$ python -q
>>> import numpy as np
>>> import numpy.linalg as la
>>> np.set_printoptions(precision=3, suppress=True, linewidth=200, legacy="1.25")
>>> m1 = np.load("data.npy")
>>> m1
array([[0, 0, 0, 0, 0, 0, 0, 0, 0, 0, 0, 0],
       [0, 2, 0, 0, 0, 0, 0, 0, 0, 0, 0, 0],
       [0, 2, 1, 0, 0, 0, 0, 0, 0, 0, 0, 0],
       [1, 0, 1, 1, 0, 0, 0, 0, 0, 0, 0, 0],
       [1, 1, 0, 0, 2, 0, 0, 0, 0, 0, 0, 0],
       [0, 1, 0, 2, 2, 1, 0, 0, 0, 0, 0, 0],
       [0, 1, 1, 2, 0, 1, 0, 0, 0, 0, 0, 0],
       [1, 2, 1, 2, 0, 1, 1, 2, 0, 0, 0, 0],
       [0, 0, 1, 0, 0, 1, 0, 2, 1, 0, 0, 0],
       [0, 0, 2, 1, 0, 0, 1, 0, 2, 2, 0, 0],
       [0, 2, 1, 0, 2, 2, 2, 1, 0, 1, 2, 0],
       [1, 1, 2, 2, 1, 0, 0, 0, 0, 0, 1, 0]])
>>> m1 @ m1
array([[ 0,  0,  0,  0,  0,  0,  0,  0,  0,  0,  0,  0],
       [ 0,  4,  0,  0,  0,  0,  0,  0,  0,  0,  0,  0],
       [ 0,  6,  1,  0,  0,  0,  0,  0,  0,  0,  0,  0],
       [ 1,  2,  2,  1,  0,  0,  0,  0,  0,  0,  0,  0],
       [ 2,  4,  0,  0,  4,  0,  0,  0,  0,  0,  0,  0],
       [ 4,  5,  2,  4,  6,  1,  0,  0,  0,  0,  0,  0],
       [ 2,  5,  3,  4,  2,  1,  0,  0,  0,  0,  0,  0],
       [ 4, 12,  6, 10,  2,  4,  2,  4,  0,  0,  0,  0],
       [ 2,  7,  4,  6,  2,  4,  2,  6,  1,  0,  0,  0],
       [ 1,  5, 10,  5,  0,  3,  2,  4,  6,  4,  0,  0],
       [ 3, 18,  8, 11, 12,  9,  6,  4,  2,  4,  4,  0],
       [ 3,  9,  5,  2,  4,  2,  2,  1,  0,  1,  2,  0]])
>>> la.matrix_rank(m1 - m1[0, 0] * np.eye(12))
10
>>> U, sv, VT = la.svd(m1)
>>> vecs = VT[:(sv > 1e-8).sum()]
>>> rng = np.random.default_rng(4434)
>>> vec = m1[1] + -1 * m1[8] + rng.integers(2) * np.eye(12)[4]
>>> vec
array([ 0.,  2., -1.,  0.,  1., -1.,  0., -2., -1.,  0.,  0.,  0.])
>>> la.matrix_rank(np.vstack([m1, vec]))
10
>>> round(float(la.norm(vec - vecs.T @ vecs @ vec)), 3)
0.0
>>> np.diag(vecs.T @ vecs)
array([1.   , 1.   , 1.   , 1.   , 1.   , 1.   , 0.778, 0.944, 0.778, 0.5  , 1.   , 0.   ])
